$ python3 -q
>>> import numpy as np
>>> np.set_printoptions(precision=2, suppress=True, linewidth=100)
>>> K = np.loadtxt("case7.csv", delimiter=",")
>>> K
array([[  2.,  -7.,   4.,   1.,  -3.,  -1.,   0.,   5.,   5.,  -3.,  -5.,  -7.,   3.,  -2.,   0.],
       [ -7.,   8.,  -6.,  10.,   7.,   2.,  -3.,   3.,   5.,   3.,   7.,   3.,   4.,   3.,  -3.],
       [  4.,  -6.,  -8.,  -5.,   6.,   3.,  -6.,   3.,   5.,   4.,  -3.,  -5.,   7.,   3.,   4.],
       [  1.,  10.,  -5.,  -2.,  -2.,  10.,   3.,  -1.,   7.,  -6.,  -8.,  -1.,  -3.,   7.,   0.],
       [ -3.,   7.,   6.,  -2.,  -8.,   5.,   8.,  -3.,  -9.,   3.,  -2.,  -3.,   3.,   5.,  -3.],
       [ -1.,   2.,   3.,  10.,   5.,  -2.,   1.,   4.,  -3.,   1.,   4.,  -1.,   2.,   0.,  -2.],
       [  0.,  -3.,  -6.,   3.,   8.,   1.,   0.,   4.,   5.,  -8.,  -4.,  -6.,   3.,  -2.,   1.],
       [  5.,   3.,   3.,  -1.,  -3.,   4.,   4.,   0.,  -6.,   6.,  -5.,  -1.,  -1.,  -5.,  -2.],
       [  5.,   5.,   5.,   7.,  -9.,  -3.,   5.,  -6.,  -6.,  -1., -10.,   1.,   4.,  -2.,   1.],
       [ -3.,   3.,   4.,  -6.,   3.,   1.,  -8.,   6.,  -1.,   2.,   7.,   4.,   0.,   4.,  -5.],
       [ -5.,   7.,  -3.,  -8.,  -2.,   4.,  -4.,  -5., -10.,   7.,  -8.,   4.,   2.,  -4.,   6.],
       [ -7.,   3.,  -5.,  -1.,  -3.,  -1.,  -6.,  -1.,   1.,   4.,   4.,   4.,   1.,  -4.,   0.],
       [  3.,   4.,   7.,  -3.,   3.,   2.,   3.,  -1.,   4.,   0.,   2.,   1.,   4.,  -5.,   3.],
       [ -2.,   3.,   3.,   7.,   5.,   0.,  -2.,  -5.,  -2.,   4.,  -4.,  -4.,  -5.,  10.,   2.],
       [  0.,  -3.,   4.,   0.,  -3.,  -2.,   1.,  -2.,   1.,  -5.,   6.,   0.,   3.,   2.,   6.]])
>>> vec = np.array([5, 4, 4, 5, 3, 1, 3, 3, 2, 3, 4, 4, 0, 3, 2])
>>> h1 = np.maximum(K @ vec, 0)
>>> np.maximum(K @ vec, 0) - np.maximum(-K @ vec, 0)
array([-45., 108., -42.,   6.,   3.,  98., -42.,  14.,  12.,  37., -93., -45.,  72.,  53.,  19.])
>>> np.tanh(K @ vec)
array([-1.,  1., -1.,  1.,  1.,  1., -1.,  1.,  1.,  1., -1., -1.,  1.,  1.,  1.])
>>> K.T @ h1
array([-728., 1744.,  623., 2045., 1595.,  258., -235.,  476.,  269.,  658., 1209.,  217.,  733.,
        643., -294.])
>>> np.flatnonzero(h1 > 1e-9)
array([ 1,  3,  4,  5,  7,  8,  9, 12, 13, 14])
